In [1]: import numpy as np

In [2]: np.set_printoptions(precision=2, suppress=True, linewidth=120, legacy="1.25")

In [3]: E = np.load("block15.npy")

In [4]: print(E)
[[0 1 1 0 1 0 0]
 [1 0 1 0 1 0 0]
 [1 1 0 0 1 0 0]
 [0 0 0 0 0 1 0]
 [1 1 1 0 0 0 0]
 [0 0 0 1 0 0 0]
 [0 0 0 0 0 0 0]]

In [5]: print((np.linalg.matrix_power((E != 0) + (E.T != 0) + np.eye(7), 7) > 0).astype(int))
[[1 1 1 0 1 0 0]
 [1 1 1 0 1 0 0]
 [1 1 1 0 1 0 0]
 [0 0 0 1 0 1 0]
 [1 1 1 0 1 0 0]
 [0 0 0 1 0 1 0]
 [0 0 0 0 0 0 1]]

In [6]: print(np.flatnonzero(np.linalg.matrix_power((E != 0) + (E.T != 0) + np.eye(7), 7)[6]))
[6]

In [7]: print(np.sort(np.linalg.eigvals(E).real))
[-1. -1. -1. -1.  0.  1.  3.]

In [8]: print(round(float(np.linalg.det(E)), 2))
0.0

In [9]: print(np.round(np.linalg.det(E), 2))
0.0

In [10]: print(np.allclose(E, E.T))
True

In [11]: print(np.linalg.matrix_power(E, 2))
[[3 2 2 0 2 0 0]
 [2 3 2 0 2 0 0]
 [2 2 3 0 2 0 0]
 [0 0 0 1 0 0 0]
 [2 2 2 0 3 0 0]
 [0 0 0 0 0 1 0]
 [0 0 0 0 0 0 0]]

In [12]: print((E + E.T) / 2)
[[0. 1. 1. 0. 1. 0. 0.]
 [1. 0. 1. 0. 1. 0. 0.]
 [1. 1. 0. 0. 1. 0. 0.]
 [0. 0. 0. 0. 0. 1. 0.]
 [1. 1. 1. 0. 0. 0. 0.]
 [0. 0. 0. 1. 0. 0. 0.]
 [0. 0. 0. 0. 0. 0. 0.]]

In [13]: print(round(float(np.abs(np.linalg.eigvals(E)).max()), 2))
3.0

In [14]: print(np.allclose(E @ E.T, E.T @ E))
True

In [15]: print(E @ E)
[[3 2 2 0 2 0 0]
 [2 3 2 0 2 0 0]
 [2 2 3 0 2 0 0]
 [0 0 0 1 0 0 0]
 [2 2 2 0 3 0 0]
 [0 0 0 0 0 1 0]
 [0 0 0 0 0 0 0]]

In [16]: print(np.linalg.norm(E, axis=1).argmax())
0

In [17]: print(round(float(np.linalg.norm(E) ** 2 / np.linalg.norm(E, 2) ** 2), 2))
1.56

In [18]: print(round(float(np.linalg.norm(E[3] - E[4])), 2))
2.0

In [19]: print(np.linalg.norm(E, axis=0))
[1.73 1.73 1.73 1.   1.73 1.   0.  ]

In [20]: print(round(np.linalg.norm(E[3], 1), 2), round(float(np.linalg.norm(E[3], np.inf)), 2))
1.0 1.0

In [21]: K = np.load("x.npy")

In [22]: print(K)
[[ 0. -2. -2. -1.]
 [ 0. -1.  0.  0.]
 [ 0.  2.  1.  1.]
 [ 0.  0. -1.  3.]]

In [23]: # null space of dimension 1

In [24]: W = np.array([[1, 1, 2, 1, 2], [1, 1, 0, 1, 1], [1, 2, 0, 2, 0], [0, 2, 2, 2, 0]])

In [25]: coef = np.array([1, 2, 1, -1, -1])

In [26]: hid = np.maximum(K @ W + coef, 0)

In [27]: print((hid > 0).astype(int))
[[0 0 0 0 0]
 [0 1 1 0 0]
 [1 1 1 1 1]
 [0 1 1 1 0]]

In [28]: W2 = np.array([[-5, 0, 1], [-5, -1, -5], [-2, -5, -4], [5, -2, -1], [-4, -1, -4]])

In [29]: print(hid @ W2)
[[  0.   0.   0.]
 [ -7.  -6.  -9.]
 [-45. -34. -57.]
 [-29. -47. -61.]]

In [30]: print(np.round(np.linalg.det(2 * K), 2), round(np.linalg.det(K), 2))
0.0 0.0

In [31]: print(np.kron(np.eye(2, dtype=int), K))
[[ 0. -2. -2. -1.  0. -0. -0. -0.]
 [ 0. -1.  0.  0.  0. -0.  0.  0.]
 [ 0.  2.  1.  1.  0.  0.  0.  0.]
 [ 0.  0. -1.  3.  0.  0. -0.  0.]
 [ 0. -0. -0. -0.  0. -2. -2. -1.]
 [ 0. -0.  0.  0.  0. -1.  0.  0.]
 [ 0.  0.  0.  0.  0.  2.  1.  1.]
 [ 0.  0. -0.  0.  0.  0. -1.  3.]]

In [32]: print(round(float(np.linalg.eigvals(K).sum().real), 2))
3.0
